>>> import numpy as np
>>> np.set_printoptions(suppress=True, linewidth=120)
>>> rnd = lambda a: np.round(a, 3) + 0
>>> mat = np.array([[-0.2, 2.3, 1.0, -0.6, -0.7, 1.4],
...     [-1.6, 0.5, 0.1, 0.9, -0.1, -0.3],
...     [1.5, -0.8, 0.5, -0.4, -1.3, 0.6]])
>>> print(mat)
[[-0.2  2.3  1.  -0.6 -0.7  1.4]
 [-1.6  0.5  0.1  0.9 -0.1 -0.3]
 [ 1.5 -0.8  0.5 -0.4 -1.3  0.6]]
>>> other = np.array([[-2, 3, 0],
...     [-1, -4, 0],
...     [2, -1, -3],
...     [1, -5, -5],
...     [-4, -3, 3],
...     [-5, 1, -1]])
>>> print(np.linalg.matrix_rank(mat @ other))
3
>>> print(rnd(np.einsum("ik,kj->ij", mat, other)))
[[ -4.7  -4.3  -3.5]
 [  5.7 -11.4  -4.8]
 [  0.6  13.7  -4. ]]
>>> print(rnd(np.einsum("ij->j", mat)))
[-0.3  2.   1.6 -0.1 -2.1  1.7]
>>> print(rnd(mat @ other))
[[ -4.7  -4.3  -3.5]
 [  5.7 -11.4  -4.8]
 [  0.6  13.7  -4. ]]
>>> print(mat[1] @ mat[0])
0.68
>>> print(rnd(np.linalg.norm(mat, axis=1)))
[3.023 1.931 2.313]
>>> print(rnd(np.linalg.norm(mat[1] - mat[0])))
3.393
>>> print(mat.shape)
(3, 6)
>>> print(rnd(np.linalg.svd(mat, compute_uv=False)))
[3.037 2.791 1.098]
>>> print(rnd(mat - mat[0]))
[[ 0.   0.   0.   0.   0.   0. ]
 [-1.4 -1.8 -0.9  1.5  0.6 -1.7]
 [ 1.7 -3.1 -0.5  0.2 -0.6 -0.8]]
>>> print(rnd(np.diff(mat, axis=0)))
[[-1.4 -1.8 -0.9  1.5  0.6 -1.7]
 [ 3.1 -1.3  0.4 -1.3 -1.2  0.9]]
>>> other = mat / np.linalg.norm(mat, axis=1)
Traceback (most recent call last):
  File "<python-input-17>", line 1, in <module>
    other = mat / np.linalg.norm(mat, axis=1)
            ~~~~^~~~~~~~~~~~~~~~~~~~~~~~~~~~~
ValueError: operands could not be broadcast together with shapes (3,6) (3,) 
>>> other = mat / np.linalg.norm(mat, axis=1, keepdims=True)
>>> cov = other @ other.T
>>> print((cov - 2 * np.eye(3)).round(6).argmax(axis=1))
[1 0 0]
>>> print((np.abs(cov) > 0.9).astype(int))
[[1 0 0]
 [0 1 0]
 [0 0 1]]
>>> print(rnd(cov))
[[ 1.     0.116  0.05 ]
 [ 0.116  1.    -0.707]
 [ 0.05  -0.707  1.   ]]
>>> K = np.load("mat.npy")
>>> print(K)
[[ 2. -2.  0.  0.  0.  0.]
 [-2. -3. -2.  0.  0.  0.]
 [ 0. -2.  0. -2.  0.  0.]
 [ 0.  0. -2.  3. -2.  0.]
 [ 0.  0.  0. -2.  3. -2.]
 [ 0.  0.  0.  0. -2. -3.]]
>>> # symmetric, so the eigenvalues are real
>>> print(rnd(np.linalg.norm(K, 1)), rnd(np.linalg.norm(K, np.inf)))
7.0 7.0
>>> print(rnd(np.linalg.norm(K, 2)))
5.63
>>> print(rnd(np.linalg.norm(K, "nuc")))
19.522
>>> other = np.linalg.inv(K)
>>> print((np.abs(other) > 1e-9).astype(int))
[[1 1 1 1 1 1]
 [1 1 1 1 1 1]
 [1 1 1 1 1 1]
 [1 1 1 1 1 1]
 [1 1 1 1 1 1]
 [1 1 1 1 1 1]]
>>> print(rnd(np.linalg.det(K) * other))
[[ -48.  104. -108. -104.  -48.   32.]
 [ 104.  104. -108. -104.  -48.   32.]
 [-108. -108.  270.  260.  120.  -80.]
 [-104. -104.  260.  104.   48.  -32.]
 [ -48.  -48.  120.   48.  -48.   32.]
 [  32.   32.  -80.  -32.   32.   80.]]
>>> print(rnd(np.linalg.inv(other)))
[[ 2. -2.  0.  0.  0.  0.]
 [-2. -3. -2.  0.  0.  0.]
 [ 0. -2.  0. -2.  0.  0.]
 [ 0.  0. -2.  3. -2.  0.]
 [ 0.  0.  0. -2.  3. -2.]
 [ 0.  0.  0.  0. -2. -3.]]
>>> data = np.loadtxt("case14.csv", delimiter=",")
>>> print(data)
[[ 0.937 -0.345  0.   ]
 [ 0.641 -0.159  0.   ]
 [-0.997  0.592  0.   ]
 [-0.998  0.617  0.   ]
 [-0.993  0.537  0.   ]
 [ 0.     0.     0.   ]
 [-0.937  0.345  0.   ]
 [-0.869  0.273  0.   ]
 [ 0.998 -0.617  0.   ]
 [ 0.869 -0.273  0.   ]
 [-0.814  0.235  0.   ]
 [-0.641  0.159  0.   ]
 [ 0.956 -0.38   0.   ]
 [ 0.986 -0.478  0.   ]
 [ 0.97  -0.414  0.   ]
 [ 0.363 -0.08   0.   ]
 [-0.74   0.197  0.   ]
 [-0.74   0.197  0.   ]
 [ 0.99  -0.508  0.   ]
 [-0.869  0.273  0.   ]
 [ 0.515 -0.119  0.   ]
 [-0.363  0.08   0.   ]]
>>> left, sigma, vt = np.linalg.svd(data)
>>> print(rnd(sigma))
[4.192 0.458 0.   ]
>>> other = left[:, :2] @ np.diag(sigma[:2]) @ vt[:2]
>>> print(rnd(np.abs(data - other).max()))
0.0
>>> print(rnd(other))
[[ 0.937 -0.345  0.   ]
 [ 0.641 -0.159  0.   ]
 [-0.997  0.592  0.   ]
 [-0.998  0.617  0.   ]
 [-0.993  0.537  0.   ]
 [ 0.     0.     0.   ]
 [-0.937  0.345  0.   ]
 [-0.869  0.273  0.   ]
 [ 0.998 -0.617  0.   ]
 [ 0.869 -0.273  0.   ]
 [-0.814  0.235  0.   ]
 [-0.641  0.159  0.   ]
 [ 0.956 -0.38   0.   ]
 [ 0.986 -0.478  0.   ]
 [ 0.97  -0.414  0.   ]
 [ 0.363 -0.08   0.   ]
 [-0.74   0.197  0.   ]
 [-0.74   0.197  0.   ]
 [ 0.99  -0.508  0.   ]
 [-0.869  0.273  0.   ]
 [ 0.515 -0.119  0.   ]
 [-0.363  0.08   0.   ]]
>>> print(rnd(np.linalg.norm(data - other) / np.linalg.norm(data)))
0.0
>>> print(rnd(np.linalg.norm(data - other, 2)), sigma[2])
0.0 0.0
>>> cov = other.T @ other
>>> print(rnd(cov))
[[14.909 -6.258  0.   ]
 [-6.258  2.875  0.   ]
 [ 0.     0.     0.   ]]
>>> print(rnd(np.linalg.svd(other, compute_uv=False) ** 2))
[17.574  0.21   0.   ]
>>> print(np.allclose(cov, cov.T))
True
>>> print(np.linalg.matrix_rank(cov))
2
>>> print(rnd(np.trace(cov)), rnd((other ** 2).sum()))
17.783 17.783
>>> rank = np.linalg.matrix_rank(data)
>>> print(rank)
2
>>> ns = np.linalg.svd(data)[2][rank:].T
>>> print([int(np.linalg.matrix_rank(data[:, :j + 1])) for j in range(3)])
[1, 2, 2]
>>> print([int(np.linalg.matrix_rank(data[:i])) for i in range(1, len(data) + 1)])
[1, 2, 2, 2, 2, 2, 2, 2, 2, 2, 2, 2, 2, 2, 2, 2, 2, 2, 2, 2, 2, 2]
>>> print(np.linalg.matrix_rank(data.T @ data), np.linalg.matrix_rank(data @ data.T))
2 2
>>> print([int(np.linalg.matrix_rank(np.delete(data, i, axis=0))) for i in range(22)])
[2, 2, 2, 2, 2, 2, 2, 2, 2, 2, 2, 2, 2, 2, 2, 2, 2, 2, 2, 2, 2, 2]
>>> print(np.allclose(data @ ns, 0))
True
>>> cent = np.sign(np.array([[2, 2, 1, 0], [2, 0, 2, 0], [2, 3, 2, 1], [2, 0, 3, 1]]))
>>> other = (np.tril(cent, -1) + np.eye(4)) @ (np.triu(cent, 1) + np.eye(4))
>>> w = np.array([3, -3, 0, 1])
>>> A = np.rint(other * w @ np.linalg.inv(other)) + 0
>>> print(A)
[[ 12. -12.   6.  -3.]
 [ 18. -21.  12.  -6.]
 [ 17. -20.  11.  -5.]
 [ 10. -10.   4.  -1.]]
>>> cov = A.T @ A
>>> print(rnd(np.linalg.svd(A, compute_uv=False) ** 2))
[2321.034    8.2      0.766    0.   ]
>>> print(np.linalg.matrix_rank(cov))
3
>>> print(np.allclose(cov, cov.T))
True
>>> print(cov)
[[ 857. -962.  515. -239.]
 [-962. 1085. -584.  272.]
 [ 515. -584.  317. -149.]
 [-239.  272. -149.   71.]]
>>> X = np.load("arr.npy")
>>> print(X)
[[ 1.  -0.4 -0.1]
 [ 0.   0.2 -1. ]
 [-1.  -0.9  0.1]
 [-1.3  0.1  0.3]
 [-1.3  0.1  0.2]
 [-0.1  0.   1.2]]
>>> q, Rm = np.linalg.qr(X)
>>> print(np.allclose(Rm.T @ Rm, X.T @ X))
True
>>> print(rnd(q.T @ q))
[[1. 0. 0.]
 [0. 1. 0.]
 [0. 0. 1.]]
>>> print(rnd(abs(Rm[0, 0])), rnd(np.linalg.norm(X[:, 0])))
2.322 2.322
>>> print(q.shape, Rm.shape)
(6, 3) (3, 3)
>>> def softmax(z):
...     e = np.exp(z - z.max(axis=-1, keepdims=True))
...     return e / e.sum(axis=-1, keepdims=True)
... 
>>> print(rnd(softmax(X[2])))
[0.196 0.216 0.588]
>>> print(rnd(softmax(X[2] + 5)))
[0.196 0.216 0.588]
>>> print(softmax(X).sum(axis=1))
[1. 1. 1. 1. 1. 1.]
>>> print(rnd(softmax(10 * X[2])))
[0. 0. 1.]
>>> att = X @ X.T / np.sqrt(3)
>>> print(rnd(softmax(att)[2] @ X))
[-0.79  -0.236  0.182]
>>> vec = np.array([7, 3, 3])
>>> target = X @ vec
>>> print(rnd(np.linalg.pinv(X) @ X))
[[1. 0. 0.]
 [0. 1. 0.]
 [0. 0. 1.]]
>>> print(rnd(np.linalg.solve(X.T @ X, X.T @ target)))
[7. 3. 3.]
>>> print(rnd(np.linalg.lstsq(X, target)[0]))
[7. 3. 3.]
>>> try:
...     np.linalg.solve(X, target)
... except np.linalg.LinAlgError as e:
...     print(repr(e))
... 
LinAlgError('Last 2 dimensions of the array must be square')
>>> rng = np.random.default_rng(980)
>>> target = target + 0.05 * rng.normal(size=6)
>>> print(rnd(target))
[ 5.485 -2.349 -9.33  -7.934 -8.21   2.825]
>>> c, *_ = np.linalg.lstsq(X, target)
>>> print([round(float(np.linalg.norm(np.linalg.solve(X.T @ X + lam * np.eye(3), X.T @ target))), 2) for lam in (0, 1, 10, 100)])
[8.13, 6.2, 2.35, 0.34]
>>> print(c.round())
[7. 3. 3.]
>>> print(rnd(c))
[6.987 2.941 2.935]
>>> print(rnd(np.linalg.norm(target - X @ c)))
0.043
